>>> import numpy as np
>>> import numpy.linalg as la
>>> np.set_printoptions(suppress=True, linewidth=160)
>>> def tidy(a):
...     return np.round(a, 2) + 0
... 
>>> X = np.load("block0.npy")
>>> print(X)
[[0 0 0 0 1 0]
 [1 0 0 0 0 0]
 [0 0 1 0 0 0]
 [0 0 0 0 0 1]
 [0 0 0 1 0 0]
 [0 1 0 0 0 0]]
>>> # orthonormal columns
>>> gram = X.T @ X
>>> print(np.allclose(gram, gram.T))
True
>>> print(np.diag(gram))
[1 1 1 1 1 1]
>>> print(tidy(la.eigvalsh(gram)[::-1]))
[1. 1. 1. 1. 1. 1.]
>>> print(la.matrix_rank(gram))
6
>>> print(tidy(la.svd(X, compute_uv=False) ** 2))
[1. 1. 1. 1. 1. 1.]
>>> print((X @ X.T).shape)
(6, 6)
>>> vec = np.array([3, 1, 3, 5, 3, 2])
>>> print(tidy(la.inv(X)))
[[0. 1. 0. 0. 0. 0.]
 [0. 0. 0. 0. 0. 1.]
 [0. 0. 1. 0. 0. 0.]
 [0. 0. 0. 0. 1. 0.]
 [1. 0. 0. 0. 0. 0.]
 [0. 0. 0. 1. 0. 0.]]
>>> print(tidy(la.norm(vec)), tidy(la.norm(X @ vec)))
7.55 7.55
>>> print(tidy(np.sort(np.abs(np.degrees(np.angle(la.eigvals(X)))))))
[  0.   0.  72.  72. 144. 144.]
>>> print(6 - la.matrix_rank(X - np.eye(6), tol=1e-8))
2
>>> r0, v = X[3], X[2]
>>> print(r0 @ r0)
1
>>> print(r0 @ v)
0
>>> p = (r0 @ v) / (r0 @ r0) * r0
>>> print(np.outer(r0, v))
[[0 0 0 0 0 0]
 [0 0 0 0 0 0]
 [0 0 0 0 0 0]
 [0 0 0 0 0 0]
 [0 0 0 0 0 0]
 [0 0 1 0 0 0]]
>>> print(v - p)
[0. 0. 1. 0. 0. 0.]
>>> A = np.load("layer15.npy")
>>> print(A)
[[2 5 0 0 3 0 2 2]
 [4 4 0 0 1 0 4 0]
 [0 0 3 5 0 0 0 0]
 [0 0 4 1 0 0 0 0]
 [1 5 0 0 2 0 0 2]
 [0 0 0 0 0 3 0 0]
 [3 3 0 0 1 0 4 1]
 [4 5 0 0 1 0 5 4]]
>>> print(X @ X.T)
[[1 0 0 0 0 0]
 [0 1 0 0 0 0]
 [0 0 1 0 0 0]
 [0 0 0 1 0 0]
 [0 0 0 0 1 0]
 [0 0 0 0 0 1]]
>>> print(tidy(la.svd(X, compute_uv=False)))
[1. 1. 1. 1. 1. 1.]
>>> print(X[:, 5] @ X[:, 4])
0
>>> other = np.array([[3, 3, 2],
...     [0, -3, 1],
...     [2, -3, -2],
...     [-1, 2, 1],
...     [3, 2, 3],
...     [3, 1, -2]])
>>> basis = np.array([[0, 2, 1, 1, 3], [1, 2, 0, 3, 0], [0, 3, 0, 2, 1]])
>>> arr = other @ basis
>>> print(arr)
[[  3  18   3  16  11]
 [ -3  -3   0  -7   1]
 [ -3  -8   2 -11   4]
 [  2   5  -1   7  -2]
 [  2  19   3  15  12]
 [  1   2   3   2   7]]
>>> # rank 3
>>> r0 = np.array([0, 9])
>>> print(np.array([np.convolve(row, r0, "same") for row in arr]))
[[  0  27 162  27 144]
 [  0 -27 -27   0 -63]
 [  0 -27 -72  18 -99]
 [  0  18  45  -9  63]
 [  0  18 171  27 135]
 [  0   9  18  27  18]]
>>> other = la.inv(A)
>>> print(tidy(la.det(A) * la.det(other)))
1.0
>>> print(tidy(la.inv(other)))
[[2. 5. 0. 0. 3. 0. 2. 2.]
 [4. 4. 0. 0. 1. 0. 4. 0.]
 [0. 0. 3. 5. 0. 0. 0. 0.]
 [0. 0. 4. 1. 0. 0. 0. 0.]
 [1. 5. 0. 0. 2. 0. 0. 2.]
 [0. 0. 0. 0. 0. 3. 0. 0.]
 [3. 3. 0. 0. 1. 0. 4. 1.]
 [4. 5. 0. 0. 1. 0. 5. 4.]]
>>> print((np.abs(other) > 1e-9).astype(int))
[[1 1 0 0 1 0 1 1]
 [1 1 0 0 1 0 1 1]
 [0 0 1 1 0 0 0 0]
 [0 0 1 1 0 0 0 0]
 [1 1 0 0 1 0 1 1]
 [0 0 0 0 0 1 0 0]
 [1 1 0 0 1 0 1 1]
 [1 1 0 0 1 0 1 1]]
>>> left, sv, VT = la.svd(arr)
>>> print(tidy(sv))
[41.14 13.69  3.71  0.    0.  ]
>>> other = left[:, :3] @ np.diag(sv[:3]) @ VT[:3]
>>> print(la.matrix_rank(other))
3
>>> print(tidy(np.abs(arr - other).max()))
0.0
>>> q, _ = la.qr(np.array([[0.3, 0.7, 1.6, -0.6],
...     [1.0, 0.8, -0.8, 1.6],
...     [-0.1, 0.9, 1.7, -1.0],
...     [0.0, -0.7, 0.5, -0.2]]))
>>> vals = np.array([1, 3, 1, 2])
>>> J = q @ np.diag(vals) @ q.T
>>> print(tidy(J))
[[ 1.65 -0.18  0.15 -0.64]
 [-0.18  1.06  0.11  0.14]
 [ 0.15  0.11  2.52 -0.58]
 [-0.64  0.14 -0.58  1.76]]
>>> vec = np.ones(4)
>>> for _ in range(4):
...     vec = J @ vec
...     vec /= la.norm(vec)
...     print(round(vec @ J @ vec, 2))
... 
1.91
2.61
2.87
2.95
>>> print(tidy(la.eigvalsh(J)[-1]))
3.0
>>> q, R = la.qr(J)
>>> print(np.allclose(R.T @ R, J.T @ J))
True
>>> print(tidy(R))
[[-1.79  0.31 -0.55  1.29]
 [ 0.   -1.05 -0.43 -0.03]
 [ 0.    0.   -2.5   0.75]
 [ 0.    0.    0.    1.28]]
>>> print(tidy(q))
[[-0.92 -0.1   0.16  0.33]
 [ 0.1  -0.99  0.1  -0.08]
 [-0.08 -0.13 -0.97  0.2 ]
 [ 0.36 -0.02  0.16  0.92]]
>>> vec = np.array([-4, 0, 5, -5, 7])
>>> print((arr @ vec).argmax())
2
>>> print(arr @ np.eye(5)[3])
[ 16.  -7. -11.   7.  15.   2.]
>>> print(np.sign((arr @ vec).round(6)))
[ 0  1  1 -1  1  1]
>>> print(arr * vec)
[[-12   0  15 -80  77]
 [ 12   0   0  35   7]
 [ 12   0  10  55  28]
 [ -8   0  -5 -35 -14]
 [ -8   0  15 -75  84]
 [ -4   0  15 -10  49]]
>>> print((arr * vec).sum(axis=1))
[  0  54 105 -62  16  50]
>>> print(arr @ np.ones(5))
[ 51. -12. -16.  11.  51.  15.]
>>> vec @ arr
Traceback (most recent call last):
  File "<python-input-64>", line 1, in <module>
    vec @ arr
    ~~~~^~~~~
ValueError: matmul: Input operand 1 has a mismatch in its core dimension 0, with gufunc signature (n?,k),(k,m?)->(n?,m?) (size 6 is different from 5)
>>> vec = np.array([-2, 0, 4, 2, -3, 0])
>>> rhs = X @ vec
>>> print(rhs)
[-3 -2  4  0  2  0]
>>> print(tidy(la.solve(X.T, X[5])))
[0. 0. 0. 0. 0. 1.]
